% ipython --no-banner

In [1]: import numpy as np

In [2]: from numpy import linalg as LA

In [3]: np.set_printoptions(suppress=True, linewidth=140)

In [4]: tidy = lambda a: np.round(a, 1) + 0

In [5]: X = np.array([[2.0, 0.4, -0.7, -1.1],
   ...:     [1.3, 0.6, -0.5, -1.2],
   ...:     [-1.1, 0.1, 0.3, 1.7],
   ...:     [1.0, -0.1, 1.5, 0.4],
   ...:     [-0.7, 0.1, -1.0, 0.7],
   ...:     [-0.8, 0.0, 1.4, 1.2],
   ...:     [-0.1, -0.2, -0.4, -0.3],
   ...:     [0.6, -1.0, 0.0, -0.3],
   ...:     [0.4, 0.8, -0.7, -0.8],
   ...:     [-0.4, -1.4, -1.3, 2.2],
   ...:     [0.2, -0.4, 0.8, -0.2],
   ...:     [0.0, 1.1, -0.5, 0.2],
   ...:     [-1.2, 0.4, 1.0, -0.2],
   ...:     [0.6, 0.4, -1.3, 0.2],
   ...:     [1.4, 0.2, 0.1, -1.1],
   ...:     [1.4, 2.0, -0.2, -1.3]])

In [6]: rng = np.random.default_rng(99)

In [7]: X[:, 1] = 4 * X[:, 0] + 0.1 * rng.normal(size=16)

In [8]: tidy(X)
Out[8]: 
array([[ 2. ,  8. , -0.7, -1.1],
       [ 1.3,  5.2, -0.5, -1.2],
       [-1.1, -4.4,  0.3,  1.7],
       [ 1. ,  4.1,  1.5,  0.4],
       [-0.7, -3. , -1. ,  0.7],
       [-0.8, -3. ,  1.4,  1.2],
       [-0.1, -0.4, -0.4, -0.3],
       [ 0.6,  2.3,  0. , -0.3],
       [ 0.4,  1.5, -0.7, -0.8],
       [-0.4, -1.5, -1.3,  2.2],
       [ 0.2,  0.9,  0.8, -0.2],
       [ 0. ,  0.1, -0.5,  0.2],
       [-1.2, -4.7,  1. , -0.2],
       [ 0.6,  2.4, -1.3,  0.2],
       [ 1.4,  5.6,  0.1, -1.1],
       [ 1.4,  5.7, -0.2, -1.3]])

In [9]: other = np.array([[-0.7], [-1.0], [-0.2]])

In [10]: cent = np.array([[0.6, 0.5, 0.6, 0.4, 2.1]])

In [11]: F = other @ cent

In [12]: tidy(F)
Out[12]: 
array([[-0.4, -0.4, -0.4, -0.3, -1.5],
       [-0.6, -0.5, -0.6, -0.4, -2.1],
       [-0.1, -0.1, -0.1, -0.1, -0.4]])

In [13]: left, sigma, Vt = LA.svd(F)

In [14]: evecs = Vt[:(sigma > 1e-8).sum()]

In [15]: vec = F[0] + -3 * F[2] + rng.integers(2) * np.eye(5)[1]

In [16]: tidy(vec)
Out[16]: array([-0.1,  1. , -0.1,  0. , -0.2])

In [17]: tidy(LA.norm(vec - evecs.T @ evecs @ vec))
Out[17]: np.float64(1.0)

In [18]: LA.matrix_rank(np.vstack([F, vec]))
Out[18]: np.int64(2)

In [19]: np.allclose(evecs.T @ evecs @ vec, vec)
Out[19]: False
